$ python3 -q
>>> import numpy as np
>>> np.set_printoptions(precision=2, suppress=True, linewidth=100)
>>> m1 = np.load("a.npy")
>>> m1
array([[0, 0, 1, 0, 0],
       [0, 0, 0, 1, 0],
       [0, 0, 0, 0, 1],
       [1, 0, 0, 0, 0],
       [0, 1, 0, 0, 0]])
>>> (m1 + m1.T) / 2
array([[0. , 0. , 0.5, 0.5, 0. ],
       [0. , 0. , 0. , 0.5, 0.5],
       [0.5, 0. , 0. , 0. , 0.5],
       [0.5, 0.5, 0. , 0. , 0. ],
       [0. , 0.5, 0.5, 0. , 0. ]])
>>> (m1 - m1.T) / 2
array([[ 0. ,  0. ,  0.5, -0.5,  0. ],
       [ 0. ,  0. ,  0. ,  0.5, -0.5],
       [-0.5,  0. ,  0. ,  0. ,  0.5],
       [ 0.5, -0.5,  0. ,  0. ,  0. ],
       [ 0. ,  0.5, -0.5,  0. ,  0. ]])
>>> np.linalg.matrix_power(m1, 2)
array([[0, 0, 0, 0, 1],
       [1, 0, 0, 0, 0],
       [0, 1, 0, 0, 0],
       [0, 0, 1, 0, 0],
       [0, 0, 0, 1, 0]])
>>> round(np.linalg.det(m1), 2)
np.float64(1.0)
>>> np.trace(m1)
np.int64(0)
>>> x0 = np.array([8, 8, 2, 4, 4])
>>> rhs = m1 @ x0
>>> b, lr = np.zeros(5), 1 / np.linalg.norm(m1, 2) ** 2
>>> for i in range(8):
...     b -= lr * m1.T @ (m1 @ b - rhs)
...     if i % 2 == 0: print(i, round(np.linalg.norm(m1 @ b - rhs), 2))
... 
0 0.0
2 0.0
4 0.0
6 0.0
>>> b
array([8., 8., 2., 4., 4.])
>>> O, R = np.linalg.qr(m1)
>>> R
array([[-1.,  0.,  0.,  0.,  0.],
       [ 0., -1.,  0.,  0.,  0.],
       [ 0.,  0., -1.,  0.,  0.],
       [ 0.,  0.,  0., -1.,  0.],
       [ 0.,  0.,  0.,  0.,  1.]])
>>> O
array([[ 0.,  0., -1.,  0.,  0.],
       [-0.,  0.,  0., -1.,  0.],
       [-0., -0.,  0.,  0.,  1.],
       [-1., -0.,  0.,  0.,  0.],
       [-0., -1., -0.,  0.,  0.]])
